>>> import numpy as np
>>> import numpy.linalg as la
>>> np.set_printoptions(precision=2, suppress=True, linewidth=140, sign=" ")
>>> M = np.loadtxt("case6.csv", delimiter=",")
>>> M
array([[  0.,   0.,   0.,   0.],
       [ -8.,  -6.,  -6.,   6.],
       [-11., -15., -15.,   6.],
       [-10., -12., -12.,   6.],
       [ -4.,  -3.,  -3.,   3.],
       [-14., -15., -15.,   9.]])
>>> # column 2 repeats column 1
>>> A2 = np.array([[1, 0], [0, -2], [0, 1], [2, 0]])
>>> la.matrix_rank(M @ A2)
np.int64(2)
>>> np.vstack([M, A2.T]).shape
(8, 4)
>>> la.matrix_rank(np.vstack([M, A2.T]))
np.int64(4)
>>> A2.T @ M.T
array([[  0.,   4.,   1.,   2.,   2.,   4.],
       [  0.,   6.,  15.,  12.,   3.,  15.]])
>>> np.einsum("ik,kj->ij", M, A2)
array([[  0.,   0.],
       [  4.,   6.],
       [  1.,  15.],
       [  2.,  12.],
       [  2.,   3.],
       [  4.,  15.]])
>>> M @ A2
array([[  0.,   0.],
       [  4.,   6.],
       [  1.,  15.],
       [  2.,  12.],
       [  2.,   3.],
       [  4.,  15.]])
>>> arr = np.load("out19.npy")
>>> arr
array([[ 3, -1,  3, -1,  3, -1],
       [ 2,  0,  2,  0,  2,  0],
       [-3,  0, -3,  0, -3,  0],
       [ 3, -1,  3, -1,  3, -1],
       [ 2,  0,  2,  0,  2,  0],
       [-3,  0, -3,  0, -3,  0]])
>>> # column 2 repeats column 0
>>> Uu, s, VT = la.svd(arr)
>>> s.round(2) + 0
array([ 11.6 ,   1.87,   0.  ,   0.  ,   0.  ,   0.  ])
>>> A2 = Uu[:, :2] @ np.diag(s[:2]) @ VT[:2]
>>> round(la.norm(arr - A2, 2), 2), np.round(s[2], 2)
(np.float64(0.0), np.float64(0.0))
>>> A2.round(2) + 0
array([[ 3., -1.,  3., -1.,  3., -1.],
       [ 2.,  0.,  2.,  0.,  2.,  0.],
       [-3.,  0., -3.,  0., -3.,  0.],
       [ 3., -1.,  3., -1.,  3., -1.],
       [ 2.,  0.,  2.,  0.,  2.,  0.],
       [-3.,  0., -3.,  0., -3.,  0.]])
>>> la.matrix_rank(A2)
np.int64(2)
>>> rk = la.matrix_rank(arr)
>>> rk
np.int64(2)
>>> ns = la.svd(arr)[2][rk:].T
>>> [int(la.matrix_rank(np.delete(arr, i, axis=0))) for i in range(6)]
[2, 2, 2, 2, 2, 2]
>>> [int(la.matrix_rank(arr[:, :j + 1])) for j in range(6)]
[1, 2, 2, 2, 2, 2]
>>> np.round(ns @ ns.T, 2) + 0
array([[ 0.67,  0.  , -0.33,  0.  , -0.33,  0.  ],
       [ 0.  ,  0.67,  0.  , -0.33,  0.  , -0.33],
       [-0.33,  0.  ,  0.67,  0.  , -0.33,  0.  ],
       [ 0.  , -0.33,  0.  ,  0.67,  0.  , -0.33],
       [-0.33,  0.  , -0.33,  0.  ,  0.67,  0.  ],
       [ 0.  , -0.33,  0.  , -0.33,  0.  ,  0.67]])
>>> np.allclose(arr @ ns, 0)
True
